$ ipython --no-banner

In [1]: import numpy as np

In [2]: from numpy import linalg as LA

In [3]: np.set_printoptions(precision=2, suppress=True, linewidth=120)

In [4]: feats, _ = LA.qr(np.array([[1.8, 0.4, -1.8], [-1.1, -1.1, -1.7], [-1.6, 1.2, 0.5]]))

In [5]: feats
Out[5]: 
array([[-0.68,  0.24,  0.69],
       [ 0.42, -0.66,  0.63],
       [ 0.6 ,  0.72,  0.35]])

In [6]: O = feats.astype(float).copy()

In [7]: for j in range(3):
   ...:     O[:, j] -= O[:, :j] @ (O[:, :j].T @ O[:, j])
   ...:     O[:, j] /= LA.norm(O[:, j])
   ...: 

In [8]: O
Out[8]: 
array([[-0.68,  0.24,  0.69],
       [ 0.42, -0.66,  0.63],
       [ 0.6 ,  0.72,  0.35]])

In [9]: np.round(O.T @ feats, 2) + 0
Out[9]: 
array([[1., 0., 0.],
       [0., 1., 0.],
       [0., 0., 1.]])

In [10]: rng = np.random.default_rng(56473)

In [11]: idx = rng.integers(0, 3, 4)

In [12]: K = np.array([[-2, 0, 3, -1], [3, -3, 2, 0], [0, -2, -3, -3], [1, -3, 3, 2]]) * (idx[:, None] == idx)

In [13]: K
Out[13]: 
array([[-2,  0,  0,  0],
       [ 3, -3,  0,  0],
       [ 0,  0, -3,  0],
       [ 0,  0,  0,  2]])

In [14]: # triangular, det is the product of the diagonal

In [15]: LA.matrix_power(K - np.diag(np.diag(K)), 4)
Out[15]: 
array([[0, 0, 0, 0],
       [0, 0, 0, 0],
       [0, 0, 0, 0],
       [0, 0, 0, 0]])

In [16]: np.sort(LA.eigvals(K))
Out[16]: array([-3., -3., -2.,  2.])

In [17]: K @ K
Out[17]: 
array([[  4,   0,   0,   0],
       [-15,   9,   0,   0],
       [  0,   0,   9,   0],
       [  0,   0,   0,   4]])

In [18]: round(float(LA.det(K)), 2)
Out[18]: -36.0

In [19]: arr = np.loadtxt("out13.csv", delimiter=",")

In [20]: arr
Out[20]: 
array([[-2.,  1.,  1.],
       [ 0.,  6.,  6.],
       [ 0., -1., -9.]])

In [21]: Y = LA.inv(arr)

In [22]: np.round(LA.slogdet(arr)[0], 2)
Out[22]: np.float64(1.0)

In [23]: LA.det(arr) * Y
Out[23]: 
array([[-48.,   8.,  -0.],
       [  0.,  18.,  12.],
       [ -0.,  -2., -12.]])

In [24]: (np.abs(Y) > 1e-9).astype(int)
Out[24]: 
array([[1, 1, 0],
       [0, 1, 1],
       [0, 1, 1]])

In [25]: np.allclose(Y, arr.T)
Out[25]: False

In [26]: hat = np.triu(np.array([[1, 0, 1], [0, 2, 0], [1, 1, 1]]), 1) + np.eye(3)

In [27]: Y = hat @ arr @ LA.inv(hat)

In [28]: LA.matrix_rank(Y)
Out[28]: np.int64(3)

In [29]: Y
Out[29]: 
array([[-2.,  0., -6.],
       [ 0.,  6.,  6.],
       [ 0., -1., -9.]])

In [30]: u = np.array([2, 3, 4])

In [31]: Y = arr + np.outer(u, np.eye(3)[1])

In [32]: LA.matrix_rank(LA.inv(Y) - LA.inv(arr), tol=1e-8)
Out[32]: np.int64(1)

In [33]: Y
Out[33]: 
array([[-2.,  3.,  1.],
       [ 0.,  9.,  6.],
       [ 0.,  3., -9.]])

In [34]: def softmax(z):
    ...:     e = np.exp(z - z.max(axis=-1, keepdims=True))
    ...:     return e / e.sum(axis=-1, keepdims=True)
    ...: 

In [35]: np.round(softmax(10 * Y[1]), 2) + 0
Out[35]: array([0., 1., 0.])

In [36]: att = Y @ Y.T / np.sqrt(3)

In [37]: np.round(softmax(att), 2) + 0
Out[37]: 
array([[0., 1., 0.],
       [0., 1., 0.],
       [0., 0., 1.]])

In [38]: softmax(att).round(6).argmax(axis=1)
Out[38]: array([1, 1, 2])

In [39]: Y = arr / LA.norm(arr, axis=1, keepdims=True)

In [40]: cov = Y @ Y.T

In [41]: np.argwhere(np.triu(np.abs(cov) > 0.95, 1))
Out[41]: array([], shape=(0, 2), dtype=int64)

In [42]: cov
Out[42]: 
array([[ 1.  ,  0.58, -0.45],
       [ 0.58,  1.  , -0.78],
       [-0.45, -0.78,  1.  ]])

In [43]: (cov - 2 * np.eye(3)).round(6).argmax(axis=1)
Out[43]: array([1, 0, 0])

In [44]: round(np.degrees(np.arccos(np.clip(cov[0, 2], -1, 1))), 2)
Out[44]: np.float64(116.8)

In [45]: m1 = np.array([[0.4, -0.6, 0.5],
    ...:     [-0.2, 0.8, -0.1],
    ...:     [1.6, 1.6, 1.5],
    ...:     [-0.1, 0.2, 1.8],
    ...:     [1.1, 0.3, 0.5],
    ...:     [-0.5, 0.3, 1.7],
    ...:     [-0.1, -0.4, 1.9],
    ...:     [0.8, -0.5, 0.7],
    ...:     [-0.8, -0.7, 0.6],
    ...:     [1.8, -0.5, 0.1],
    ...:     [-0.8, 0.3, -0.5],
    ...:     [-0.4, -0.7, -0.1],
    ...:     [0.6, 0.1, -0.9]])

In [46]: m1[7] *= 3

In [47]: m1
Out[47]: 
array([[ 0.4, -0.6,  0.5],
       [-0.2,  0.8, -0.1],
       [ 1.6,  1.6,  1.5],
       [-0.1,  0.2,  1.8],
       [ 1.1,  0.3,  0.5],
       [-0.5,  0.3,  1.7],
       [-0.1, -0.4,  1.9],
       [ 2.4, -1.5,  2.1],
       [-0.8, -0.7,  0.6],
       [ 1.8, -0.5,  0.1],
       [-0.8,  0.3, -0.5],
       [-0.4, -0.7, -0.1],
       [ 0.6,  0.1, -0.9]])

In [48]: d = LA.norm(m1[:, None] - m1[None], axis=-1)

In [49]: np.unravel_index(d.round(6).argmax(), d.shape)
Out[49]: (np.int64(7), np.int64(10))

In [50]: (d + 1e9 * np.eye(13)).round(6).argmin(axis=1)
Out[50]: array([11, 10,  4,  5,  9,  3,  3,  9, 11,  4,  1,  8,  1])

In [51]: d[0].round(6).argsort(kind="stable")[:4]
Out[51]: array([ 0, 11,  4,  8])

In [52]: np.flatnonzero(d[0] < d.mean() / 2)
Out[52]: array([0])

In [53]: LA.norm(m1 - m1.mean(axis=0), axis=1)
Out[53]: array([0.57, 1.31, 2.21, 1.23, 0.83, 1.38, 1.34, 2.84, 1.35, 1.6 , 1.72, 1.29, 1.62])

In [54]: LA.norm(m1, axis=1)
Out[54]: array([0.88, 0.83, 2.71, 1.81, 1.24, 1.8 , 1.94, 3.52, 1.22, 1.87, 0.99, 0.81, 1.09])

In [55]: data = np.loadtxt("case5.csv", delimiter=",")

In [56]: data
Out[56]: 
array([[ 8.32, -1.8 ,  5.25],
       [-6.1 ,  6.58, -4.42],
       [-4.42, -8.12, -3.81],
       [ 1.45,  1.61, -9.76],
       [ 7.17, -6.1 ,  3.38],
       [-6.18, -6.07, -4.99],
       [-9.64, -1.69,  2.06],
       [ 6.2 , -7.33,  2.78],
       [ 6.65, -7.44,  0.66],
       [-3.28, -2.01,  9.23],
       [-8.31, -3.12,  4.6 ],
       [ 1.36, -2.54, -9.58],
       [-9.37, -0.15, -3.48],
       [-6.59,  0.63, -7.49],
       [-4.87,  7.21, -4.93],
       [-9.03, -0.72,  4.25],
       [-6.8 , -4.85, -5.5 ],
       [ 5.31,  7.1 , -4.62],
       [-4.17, -6.26,  6.59],
       [-8.05,  5.92, -0.4 ],
       [-5.87, -6.98,  4.09],
       [ 6.04, -6.72,  4.27],
       [-1.25, -9.13,  3.88],
       [ 6.44, -6.37, -4.24],
       [-3.18,  2.35, -9.18],
       [ 8.01,  4.66,  3.77]])

In [57]: cov = np.cov(data, rowvar=False)

In [58]: np.polyfit(data[:, 1], data[:, 0], 1)
Out[58]: array([-0.2 , -1.94])

In [59]: np.median(data, axis=0)
Out[59]: array([-3.72, -2.27,  0.13])

In [60]: np.argsort(-data.std(axis=0).round(6), kind="stable")
Out[60]: array([0, 2, 1])
